$ python -q
>>> import numpy as np
>>> from numpy import linalg as LA
>>> np.set_printoptions(suppress=True, linewidth=100)
>>> rnd = lambda a: np.round(a, 3) + 0
>>> M = np.load("w.npy")
>>> rnd(M)
array([[-0.793, -0.076,  0.003, -0.083,  0.032],
       [-0.031, -0.321, -0.222,  0.564,  0.388],
       [-0.397, -0.328, -0.231,  0.224, -0.284],
       [ 0.061,  0.179, -0.262, -0.428, -0.06 ],
       [-0.061, -0.457,  0.049, -0.302, -0.223],
       [ 0.092, -0.543,  0.218, -0.351, -0.119],
       [ 0.092,  0.083,  0.152,  0.427, -0.51 ],
       [ 0.092, -0.219,  0.75 ,  0.139,  0.19 ],
       [-0.366,  0.295,  0.312, -0.129,  0.408],
       [ 0.214, -0.325, -0.309, -0.089,  0.487]])
>>> lab = M[:, 0] > np.median(M[:, 0])
>>> f = M[lab].mean(axis=0) - M[~lab].mean(axis=0)
>>> (((M - M.mean(axis=0)) @ f > 0) == lab).mean()
np.float64(0.9)
>>> print(rnd(f))
[ 0.439  0.013  0.128 -0.115 -0.067]
>>> lab.astype(int)
array([0, 0, 0, 1, 0, 1, 1, 1, 0, 1])
>>> np.argsort(-np.abs(f).round(6), kind="stable")
array([0, 2, 3, 4, 1])
>>> ((M - M.mean(axis=0)) @ f > 0).astype(int)
array([0, 0, 0, 1, 1, 1, 1, 1, 0, 1])
>>> vec = np.array([0, -4, -8, 3, 3])
>>> h = np.maximum(M @ vec, 0)
>>> rnd(M * (h > 1e-9)[:, None])
array([[-0.793, -0.076,  0.003, -0.083,  0.032],
       [-0.031, -0.321, -0.222,  0.564,  0.388],
       [-0.397, -0.328, -0.231,  0.224, -0.284],
       [ 0.   ,  0.   ,  0.   ,  0.   ,  0.   ],
       [ 0.   ,  0.   ,  0.   ,  0.   ,  0.   ],
       [ 0.   ,  0.   ,  0.   ,  0.   ,  0.   ],
       [ 0.   ,  0.   ,  0.   ,  0.   ,  0.   ],
       [ 0.   ,  0.   ,  0.   ,  0.   ,  0.   ],
       [ 0.   ,  0.   ,  0.   ,  0.   ,  0.   ],
       [ 0.214, -0.325, -0.309, -0.089,  0.487]])
>>> rnd(np.tanh(M @ vec))
array([ 0.131,  1.   ,  0.995, -0.089, -0.136, -0.755, -0.946, -0.999, -0.993,  1.   ])
>>> rnd(np.maximum(M @ (3 * vec), 0))
array([ 0.394, 17.761,  8.945,  0.   ,  0.   ,  0.   ,  0.   ,  0.   ,  0.   , 14.892])
